$ ipython --no-banner

In [1]: import numpy as np

In [2]: from numpy import linalg as LA

In [3]: np.set_printoptions(suppress=True, linewidth=100)

In [4]: X = np.loadtxt("data.csv", delimiter=",")

In [5]: print(X.round(1) + 0)
[[-0.5 -0.7 -0.6 -1.2  0.6]
 [-0.8  0.2 -1.  -0.4  1.2]
 [-0.2  1.3 -0.2  1.3  0.5]
 [ 0.  -1.7  0.2 -1.2 -0.6]
 [-0.4 -2.5 -0.3 -2.4 -0.1]]

In [6]: Uu, sig, Vt = LA.svd(X)

In [7]: evecs = Vt[:(sig > 1e-8).sum()]

In [8]: rng = np.random.default_rng(872566)

In [9]: vec = X[4] + -3 * X[1] + rng.integers(2) * np.eye(5)[1]

In [10]: print(vec.round(1))
[ 2.  -2.1  2.6 -1.3 -3.7]

In [11]: print(round(LA.norm(vec - evecs.T @ evecs @ vec), 1))
0.4

In [12]: print(np.round(evecs.T @ evecs, 1) + 0)
[[ 0.4  0.3  0.3 -0.2 -0.3]
 [ 0.3  0.9  0.   0.1  0.2]
 [ 0.3  0.   0.3  0.1 -0.4]
 [-0.2  0.1  0.1  0.9 -0.1]
 [-0.3  0.2 -0.4 -0.1  0.5]]

In [13]: print(np.round(np.diag(evecs.T @ evecs), 1))
[0.4 0.9 0.3 0.9 0.5]

In [14]: print(np.allclose(evecs.T @ evecs @ vec, vec))
False

In [15]: feats = np.array([[0, -1], [-2, -1], [-1, -2], [-1, 0], [2, -2]])

In [16]: feats[-1] = feats[0] + 4 * feats[1]

In [17]: print(feats)
[[ 0 -1]
 [-2 -1]
 [-1 -2]
 [-1  0]
 [-8 -5]]

In [18]: M2 = np.c_[feats[:, :1] @ np.array([[-4]]), np.array([-3, 5, 0, 1, -1])]

In [19]: print(M2)
[[ 0 -3]
 [ 8  5]
 [ 4  0]
 [ 4  1]
 [32 -1]]

In [20]: print(LA.matrix_rank(np.c_[feats, M2]))
3

In [21]: q = M2.astype(float).copy()

In [22]: for j in range(2):
    ...:     q[:, j] -= q[:, :j] @ (q[:, :j].T @ q[:, j])
    ...:     q[:, j] /= LA.norm(q[:, j])
    ...: 

In [23]: print(np.round(q.T @ q, 1) + 0)
[[1. 0.]
 [0. 1.]]

In [24]: print(np.round(q.T @ M2, 1) + 0)
[[33.5  0.4]
 [ 0.   6. ]]

In [25]: M2 = np.array([[-1, 1], [-2, -1]])

In [26]: basis = np.kron(M2, feats)

In [27]: print(round(float(LA.norm(basis, 2)), 1), round(LA.norm(M2, 2) * LA.norm(feats, 2), 1))
22.9 22.9

In [28]: vec = np.array([1, -2])

In [29]: rhs = feats @ vec

In [30]: print(np.round(LA.solve(feats.T @ feats, feats.T @ rhs), 1))
[ 1. -2.]

In [31]: print(rhs)
[ 2  0  3 -1  2]

In [32]: rhs = rhs + 0.3 * rng.normal(size=5)

In [33]: print(rhs.round(1))
[ 1.9  0.4  3.  -1.1  2.4]

In [34]: coef, *_ = LA.lstsq(feats, rhs)

In [35]: print([round(float(LA.norm(LA.solve(feats.T @ feats + lam * np.eye(2), feats.T @ rhs))), 2) for lam in (0, 1, 10, 100)])
[2.17, 1.54, 0.5, 0.16]

In [36]: print(np.round(feats.T @ (rhs - feats @ coef), 1) + 0)
[0. 0.]

In [37]: print(round(float(LA.norm(rhs - feats @ coef)), 1))
0.4

In [38]: print(coef.round())
[ 1. -2.]

In [39]: vec = np.array([-4, 2])

In [40]: print(LA.norm(feats @ vec) <= LA.norm(feats, 2) * LA.norm(vec) + 1e-9)
True

In [41]: vec @ feats
ValueError: matmul: Input operand 1 has a mismatch in its core dimension 0, with gufunc signature (n?,k),(k,m?)->(n?,m?) (size 5 is different from 2)


In [42]: print(feats @ np.ones(2))
[ -1.  -3.  -3.  -1. -13.]

In [43]: print((feats * vec).sum(axis=1))
[-2  6  0  4 22]

In [44]: print(feats * vec)
[[  0  -2]
 [  8  -2]
 [  4  -4]
 [  4   0]
 [ 32 -10]]

In [45]: print(feats @ np.eye(2)[0])
[ 0. -2. -1. -1. -8.]

In [46]: sig = 3 * 0.2 ** np.arange(4)

In [47]: q, _ = LA.qr(np.array([[-1.4, 1.3, -0.4, 0.4],
    ...:     [-0.7, 0.3, -0.2, -0.4],
    ...:     [-0.5, 0.6, 0.5, -0.7],
    ...:     [-1.4, -0.2, -2.2, -0.6]]))

In [48]: F = rng.normal(size=(23, 4)) * sig @ q

In [49]: print(F.round(1) + 0)
[[-2.8  2.6  1.9 -0.2]
 [ 0.6 -0.5 -0.1  0.1]
 [-0.4  0.4  0.1  0. ]
 [-0.3  0.3  0.1  0. ]
 [-0.9  0.9  0.5  0. ]
 [-1.2  1.2  1.2  0. ]
 [-2.2  2.1  1.3 -0.3]
 [ 0.5 -0.7 -0.9 -0.5]
 [ 0.8 -0.6 -0.3  0.3]
 [-1.5  1.6  1.5  0.3]
 [ 3.6 -3.  -1.8  1.2]
 [-3.5  3.4  2.6 -0.1]
 [-1.1  1.5  1.6  0.8]
 [ 1.  -0.8 -0.1  0.6]
 [-3.6  3.1  1.7 -1. ]
 [ 3.4 -3.1 -2.1  0.7]
 [-1.2  1.   0.3 -0.5]
 [ 3.2 -3.  -2.5  0.3]
 [ 1.6 -1.6 -1.1  0.2]
 [-4.1  3.6  2.3 -1. ]
 [-0.6  0.6  0.7  0.1]
 [ 0.5 -0.5 -0.5  0.2]
 [ 1.6 -1.4 -1.1  0.3]]

In [50]: print(np.round(F.ravel(order="F"), 1) + 0)
[-2.8  0.6 -0.4 -0.3 -0.9 -1.2 -2.2  0.5  0.8 -1.5  3.6 -3.5 -1.1  1.  -3.6  3.4 -1.2  3.2  1.6
 -4.1 -0.6  0.5  1.6  2.6 -0.5  0.4  0.3  0.9  1.2  2.1 -0.7 -0.6  1.6 -3.   3.4  1.5 -0.8  3.1
 -3.1  1.  -3.  -1.6  3.6  0.6 -0.5 -1.4  1.9 -0.1  0.1  0.1  0.5  1.2  1.3 -0.9 -0.3  1.5 -1.8
  2.6  1.6 -0.1  1.7 -2.1  0.3 -2.5 -1.1  2.3  0.7 -0.5 -1.1 -0.2  0.1  0.   0.   0.   0.  -0.3
 -0.5  0.3  0.3  1.2 -0.1  0.8  0.6 -1.   0.7 -0.5  0.3  0.2 -1.   0.1  0.2  0.3]

In [51]: F.reshape(23, 5)
ValueError: cannot reshape array of size 92 into shape (23,5)


In [52]: t3 = F.reshape(23, 2, -1)

In [53]: print(np.round(np.swapaxes(t3, 1, 2)[9], 1))
[[-1.5  1.5]
 [ 1.6  0.3]]

In [54]: print(np.einsum("ihd,jhd->hij", t3, t3).shape)
(2, 23, 23)

In [55]: print(np.round(t3.transpose(1, 0, 2), 1) + 0)
[[[-2.8  2.6]
  [ 0.6 -0.5]
  [-0.4  0.4]
  [-0.3  0.3]
  [-0.9  0.9]
  [-1.2  1.2]
  [-2.2  2.1]
  [ 0.5 -0.7]
  [ 0.8 -0.6]
  [-1.5  1.6]
  [ 3.6 -3. ]
  [-3.5  3.4]
  [-1.1  1.5]
  [ 1.  -0.8]
  [-3.6  3.1]
  [ 3.4 -3.1]
  [-1.2  1. ]
  [ 3.2 -3. ]
  [ 1.6 -1.6]
  [-4.1  3.6]
  [-0.6  0.6]
  [ 0.5 -0.5]
  [ 1.6 -1.4]]

 [[ 1.9 -0.2]
  [-0.1  0.1]
  [ 0.1  0. ]
  [ 0.1  0. ]
  [ 0.5  0. ]
  [ 1.2  0. ]
  [ 1.3 -0.3]
  [-0.9 -0.5]
  [-0.3  0.3]
  [ 1.5  0.3]
  [-1.8  1.2]
  [ 2.6 -0.1]
  [ 1.6  0.8]
  [-0.1  0.6]
  [ 1.7 -1. ]
  [-2.1  0.7]
  [ 0.3 -0.5]
  [-2.5  0.3]
  [-1.1  0.2]
  [ 2.3 -1. ]
  [ 0.7  0.1]
  [-0.5  0.2]
  [-1.1  0.3]]]
